>>> import numpy as np
>>> np.set_printoptions(precision=2, suppress=True, linewidth=200, sign=" ")
>>> def tidy(a):
...     return np.round(a, 2) + 0
... 
>>> F = np.loadtxt("test17.csv", delimiter=",")
>>> F
array([[ 2., -5.],
       [-5., -2.]])
>>> # symmetric
>>> A2 = np.array([[-1, -1], [1, -2]])
>>> W2 = np.kron(A2, F)
>>> W2
array([[-2.,  5., -2.,  5.],
       [ 5.,  2.,  5.,  2.],
       [ 2., -5., -4., 10.],
       [-5., -2., 10.,  4.]])
>>> W2.shape
(4, 4)
>>> G = W2.T @ W2
>>> np.allclose(G, G.T)
True
>>> np.linalg.matrix_rank(G)
np.int64(4)
>>> G
array([[ 58.,   0., -29.,   0.],
       [  0.,  58.,   0., -29.],
       [-29.,   0., 145.,   0.],
       [  0., -29.,   0., 145.]])
>>> np.diag(G)
array([  58.,   58.,  145.,  145.])
>>> tidy(np.linalg.eigvalsh(G)[::-1])
array([ 153.78,  153.78,   49.22,   49.22])
>>> (W2 @ W2.T).shape
(4, 4)
>>> Lm = np.linalg.cholesky(G)
>>> np.linalg.eigvalsh(G).min() > 0
np.True_
>>> tidy(G / np.sqrt(np.outer(np.diag(G), np.diag(G))))
array([[ 1.  ,  0.  , -0.32,  0.  ],
       [ 0.  ,  1.  ,  0.  , -0.32],
       [-0.32,  0.  ,  1.  ,  0.  ],
       [ 0.  , -0.32,  0.  ,  1.  ]])
>>> tidy(Lm)
array([[ 7.62,  0.  ,  0.  ,  0.  ],
       [ 0.  ,  7.62,  0.  ,  0.  ],
       [-3.81,  0.  , 11.42,  0.  ],
       [ 0.  , -3.81,  0.  , 11.42]])
>>> proj = np.triu(np.array([[-3, -5, 2, 5], [3, 4, 2, -4], [4, -4, -1, 0], [-3, -1, 5, 4]]), 1) + np.eye(4)
>>> A2 = proj @ Lm @ np.linalg.inv(proj)
>>> tidy(np.linalg.det(A2))
np.float64(7569.0)
>>> tidy(A2)
array([[   0.  ,  -57.12,  137.08, -171.35],
       [  -7.62,  -15.23,   68.54,  -68.54],
       [  -3.81,  -19.04,   57.12,  -57.12],
       [   0.  ,   -3.81,    7.62,   -3.81]])
>>> tidy(proj @ Lm - Lm @ proj)
array([[ -7.62, -19.04,   7.62,  19.04],
       [ -7.62,  15.23,   7.62, -15.23],
       [  0.  , -19.04,   7.62,  19.04],
       [  0.  ,   0.  ,   7.62, -15.23]])
>>> A2 = np.array([[1, 1], [2, 3], [-3, -1]])
>>> data = np.block([[np.zeros((3, 3)), A2], [A2.T, np.zeros((2, 2))]])
>>> data
array([[ 0.,  0.,  0.,  1.,  1.],
       [ 0.,  0.,  0.,  2.,  3.],
       [ 0.,  0.,  0., -3., -1.],
       [ 1.,  2., -3.,  0.,  0.],
       [ 1.,  3., -1.,  0.,  0.]])
>>> left, s, VT = np.linalg.svd(data)
>>> np.argmax(s[:-1] / (s[1:] + 1e-6)) + 1
np.int64(4)
>>> tidy(s)
array([ 4.76,  4.76,  1.55,  1.55,  0.  ])
>>> A2 = left[:, :4] @ np.diag(s[:4]) @ VT[:4]
>>> tidy(np.linalg.norm(data - A2, 2)), tidy(s[4])
(np.float64(0.0), np.float64(0.0))
>>> tidy(A2)
array([[ 0.,  0.,  0.,  1.,  1.],
       [ 0.,  0.,  0.,  2.,  3.],
       [ 0.,  0.,  0., -3., -1.],
       [ 1.,  2., -3.,  0.,  0.],
       [ 1.,  3., -1.,  0.,  0.]])
>>> u, r1 = F[1], F[0]
>>> u @ r1
np.float64(0.0)
>>> pr = (u @ r1) / (u @ u) * u
>>> (r1 - pr) @ u
np.float64(0.0)
>>> np.outer(u, r1)
array([[-10.,  25.],
       [ -4.,  10.]])
>>> np.linalg.matrix_rank(np.outer(u, r1))
np.int64(1)
>>> rng = np.random.default_rng(98865)
>>> m1 = np.eye(4, dtype=int)[rng.permutation(4)]
>>> m1
array([[ 1,  0,  0,  0],
       [ 0,  0,  1,  0],
       [ 0,  0,  0,  1],
       [ 0,  1,  0,  0]])
>>> tidy(np.poly(F))
array([  1.,   0., -29.])
>>> np.trace(m1)
np.int64(1)
>>> m1 @ m1
array([[ 1,  0,  0,  0],
       [ 0,  0,  0,  1],
       [ 0,  1,  0,  0],
       [ 0,  0,  1,  0]])
>>> tidy(np.linalg.det(m1))
np.float64(1.0)
>>> (m1 - m1.T) / 2
array([[ 0. ,  0. ,  0. ,  0. ],
       [ 0. ,  0. ,  0.5, -0.5],
       [ 0. , -0.5,  0. ,  0.5],
       [ 0. ,  0.5, -0.5,  0. ]])
>>> np.linalg.matrix_power(m1, 3)
array([[ 1,  0,  0,  0],
       [ 0,  1,  0,  0],
       [ 0,  0,  1,  0],
       [ 0,  0,  0,  1]])
>>> (m1 + m1.T) / 2
array([[ 1. ,  0. ,  0. ,  0. ],
       [ 0. ,  0. ,  0.5,  0.5],
       [ 0. ,  0.5,  0. ,  0.5],
       [ 0. ,  0.5,  0.5,  0. ]])
>>> x = np.array([1, 1, 3, 0])
>>> 4 - np.linalg.matrix_rank(m1 - np.eye(4), tol=1e-8)
np.int64(2)
>>> m1.T @ (m1 @ x)
array([ 1,  1,  3,  0])
>>> [p for p in range(1, 25) if np.allclose(np.linalg.matrix_power(m1, p), np.eye(4))]
[3, 6, 9, 12, 15, 18, 21, 24]
>>> tidy(np.linalg.norm(x)), tidy(np.linalg.norm(m1 @ x))
(np.float64(3.32), np.float64(3.32))
>>> tidy(np.sort(np.abs(np.degrees(np.angle(np.linalg.eigvals(m1))))))
array([   0.,    0.,  120.,  120.])
>>> mat = np.load("sample13.npy")
>>> mat
array([[ 0,  0, -2,  0,  0],
       [ 0,  0,  0,  3, -1],
       [ 0,  0,  9,  0,  0]])
>>> # looks like rank 2
>>> G = mat.T @ mat
>>> tidy(np.linalg.eigvalsh(G)[::-1])
array([ 85.,  10.,   0.,   0.,   0.])
>>> np.allclose(G, G.T)
True
>>> M = np.loadtxt("data.csv", delimiter=",")
>>> M
array([[ 1., -1.,  1., -1.],
       [ 1.,  0.,  0.,  0.],
       [ 1.,  1.,  1.,  1.],
       [ 1.,  2.,  4.,  8.]])
>>> # row 3 is much longer than the rest
>>> O, Rm = np.linalg.qr(M)
>>> tidy(np.abs(np.diag(Rm)))
array([ 2.  ,  2.24,  2.  ,  1.34])
>>> np.trace(O @ O.T)
np.float64(4.0)
>>> u = np.array([3, 8, 9, 3])
>>> A2 = M + np.outer(u, np.eye(4)[2])
>>> np.linalg.matrix_rank(A2 - M)
np.int64(1)
>>> np.allclose(M, M.T)
False
>>> M.inv()
Traceback (most recent call last):
  File "<python-input-73>", line 1, in <module>
    M.inv()
    ^^^^^
AttributeError: 'numpy.ndarray' object has no attribute 'inv'
>>> np.trace(M)
np.float64(10.0)
>>> tidy(np.sort(np.abs(np.linalg.eigvals(M))))
array([ 0.85,  0.85,  2.  ,  8.33])
>>> tidy(np.abs(np.linalg.eigvals(M)).max())
np.float64(8.33)
>>> tidy(np.linalg.det(M))
np.float64(12.0)
>>> X = np.load("m.npy")
>>> X
array([[  0,  10,  15,  15,  10],
       [  0,  14,  21,  21,  14],
       [  0,  16,  24,  24,  16],
       [  0, -14, -21, -21, -14]])
>>> left, s, VT = np.linalg.svd(X)
>>> tidy(s)
array([ 69.73,   0.  ,   0.  ,   0.  ])
>>> np.argmax(s[:-1] / (s[1:] + 1e-6)) + 1
np.int64(1)
>>> A2 = left[:, :1] @ np.diag(s[:1]) @ VT[:1]
>>> np.linalg.matrix_rank(A2)
np.int64(1)
>>> tidy(A2)
array([[  0.,  10.,  15.,  15.,  10.],
       [  0.,  14.,  21.,  21.,  14.],
       [  0.,  16.,  24.,  24.,  16.],
       [  0., -14., -21., -21., -14.]])
>>> np.linalg.matrix_rank(X, rtol=0.05)
np.int64(1)
>>> left, s, VT = np.linalg.svd(X, full_matrices=False)
>>> tidy(VT @ VT.T)
array([[ 1.,  0.,  0.,  0.],
       [ 0.,  1.,  0.,  0.],
       [ 0.,  0.,  1.,  0.],
       [ 0.,  0.,  0.,  1.]])
>>> tidy(s / s[0])
array([ 1.,  0.,  0.,  0.])
>>> np.allclose(left * s @ VT, X)
True
>>> (s > 1e-8).sum()
np.int64(1)
>>> np.abs(left[:, 0]).round(6).argmax()
np.int64(2)
>>> u, r1 = X[3], X[2]
>>> u @ r1
np.int64(-1456)
>>> u @ u
np.int64(1274)
>>> pr = (u @ r1) / (u @ u) * u
>>> pr
array([-0., 16., 24., 24., 16.])
>>> tidy(np.linalg.norm(u + r1) ** 2 + np.linalg.norm(u - r1) ** 2)
np.float64(5876.0)
>>> r1 - pr
array([ 0.,  0.,  0.,  0.,  0.])
>>> left, s, VT = np.linalg.svd(X)
>>> V = VT[:(s > 1e-8).sum()]
>>> x = X[2] + 5 * X[3] + rng.integers(2) * np.eye(5)[4]
>>> x
array([  0., -54., -81., -81., -53.])
>>> np.linalg.matrix_rank(np.vstack([X, x]))
np.int64(2)
>>> tidy(np.diag(V.T @ V))
array([ 0.  ,  0.15,  0.35,  0.35,  0.15])
>>> tidy(V.T @ V)
array([[ 0.  ,  0.  ,  0.  ,  0.  ,  0.  ],
       [ 0.  ,  0.15,  0.23,  0.23,  0.15],
       [ 0.  ,  0.23,  0.35,  0.35,  0.23],
       [ 0.  ,  0.23,  0.35,  0.35,  0.23],
       [ 0.  ,  0.15,  0.23,  0.23,  0.15]])
>>> tidy(np.linalg.norm(x - V.T @ V @ x))
np.float64(0.92)
>>> G = X.T @ X
>>> G
array([[    0,     0,     0,     0,     0],
       [    0,   748,  1122,  1122,   748],
       [    0,  1122,  1683,  1683,  1122],
       [    0,  1122,  1683,  1683,  1122],
       [    0,   748,  1122,  1122,   748]])
>>> np.linalg.matrix_rank(G)
np.int64(1)
>>> np.allclose(G, G.T)
True
>>> tidy(np.linalg.svd(X, compute_uv=False) ** 2)
array([ 4862.,     0.,     0.,     0.])
>>> np.trace(G), (X ** 2).sum()
(np.int64(4862), np.int64(4862))
>>> np.diag(G)
array([    0,   748,  1683,  1683,   748])
>>> A = np.load("dump.npy")
>>> A
array([[ 1,  0,  0],
       [-1,  1,  0],
       [-3, -2,  1]])
>>> O, V = np.linalg.qr(A[:, :1])[0], np.linalg.qr(A[:, 1:])[0]
>>> s = np.linalg.svd(O.T @ V, compute_uv=False)
>>> tidy(s)
array([ 0.95])
>>> A2 = A[0, 0] * A[1:] - np.outer(A[1:, 0], A[0])
>>> A2
array([[ 0,  1,  0],
       [ 0, -2,  1]])
>>> np.linalg.matrix_rank(A2), np.linalg.matrix_rank(A)
(np.int64(2), np.int64(3))
>>> np.flatnonzero(~A2.round(6).any(axis=1))
array([], dtype=int64)
>>> A[:, 0] / A[0, 0]
array([ 1., -1., -3.])
>>> np.linalg.matrix_power(A - np.diag(np.diag(A)), 3)
array([[ 0,  0,  0],
       [ 0,  0,  0],
       [ 0,  0,  0]])
>>> [int(np.linalg.matrix_rank(np.linalg.matrix_power(A, p))) for p in range(1, 4)]
[3, 3, 3]
>>> A2 = A / np.sqrt((A ** 2).mean(axis=1, keepdims=True))
>>> tidy(np.linalg.norm(A2, axis=1))
array([ 1.73,  1.73,  1.73])
>>> np.linalg.matrix_rank(A2) == np.linalg.matrix_rank(A)
np.True_
>>> np.linalg.matrix_rank(A - A.mean(axis=1, keepdims=True))
np.int64(2)
>>> tidy(A2[2])
array([-1.39, -0.93,  0.46])
>>> ev, V = np.linalg.eig(A)
>>> np.prod(ev)
np.float64(1.0)
>>> tidy(np.sort(np.linalg.eigvals(np.linalg.inv(A))))
array([ 1.+0.j,  1.+0.j,  1.+0.j])
>>> ev
array([ 1.,  1.,  1.])
>>> tidy(np.sort(np.linalg.eigvals(A @ A)))
array([ 1.,  1.,  1.])
>>> arr = np.array([[0.4, -0.8, -0.9, -1.8],
...     [1.9, -1.0, -1.2, 1.1],
...     [1.4, 1.2, -0.1, -0.9],
...     [0.2, 0.2, -1.0, -0.8],
...     [-1.0, -0.4, 0.3, -0.8],
...     [-0.2, 0.0, 0.6, 0.8],
...     [-1.9, -1.8, 1.4, 0.0],
...     [0.6, 0.2, -1.0, -0.9],
...     [0.3, -0.9, 0.5, 0.9],
...     [0.3, 0.0, -1.5, 2.2],
...     [0.3, -0.4, -1.8, 0.3],
...     [-0.6, 0.5, 0.3, 0.7],
...     [-1.4, 1.6, 0.6, -0.4],
...     [-1.0, -1.1, -1.6, -1.0]])
>>> arr[2] *= 10
>>> arr
array([[ 0.4, -0.8, -0.9, -1.8],
       [ 1.9, -1. , -1.2,  1.1],
       [14. , 12. , -1. , -9. ],
       [ 0.2,  0.2, -1. , -0.8],
       [-1. , -0.4,  0.3, -0.8],
       [-0.2,  0. ,  0.6,  0.8],
       [-1.9, -1.8,  1.4,  0. ],
       [ 0.6,  0.2, -1. , -0.9],
       [ 0.3, -0.9,  0.5,  0.9],
       [ 0.3,  0. , -1.5,  2.2],
       [ 0.3, -0.4, -1.8,  0.3],
       [-0.6,  0.5,  0.3,  0.7],
       [-1.4,  1.6,  0.6, -0.4],
       [-1. , -1.1, -1.6, -1. ]])
>>> # row 2 is much longer than the rest
>>> W2 = arr[[1, 2]].astype(float)
>>> for _ in range(5):
...     z = np.linalg.norm(arr[:, None] - W2, axis=-1).argmin(axis=1)
...     W2 = np.array([arr[z == j].mean(axis=0) for j in range(2)])
... 
>>> z
array([ 0,  0,  1,  0,  0,  0,  0,  0,  0,  0,  0,  0,  0,  0])
>>> tidy(W2[1] - W2[0])
array([14.16, 12.3 , -0.59, -9.02])
>>> np.bincount(z)
array([ 13,   1])
>>> tidy(np.linalg.det(M.T))
np.float64(12.0)
>>> tidy(np.linalg.det(M[::-1]))
np.float64(12.0)
>>> np.einsum("ii->", M)
np.float64(10.0)
>>> tidy(np.poly(M))
array([  1., -10.,  14.,  -2.,  12.])
>>> proj = arr @ np.linalg.solve(arr.T @ arr, arr.T)
>>> tidy(proj @ arr[:, 1])
array([-0.8, -1. , 12. ,  0.2, -0.4,  0. , -1.8,  0.2, -0.9,  0. , -0.4,  0.5,  1.6, -1.1])
>>> tidy(np.trace(proj))
np.float64(4.0)
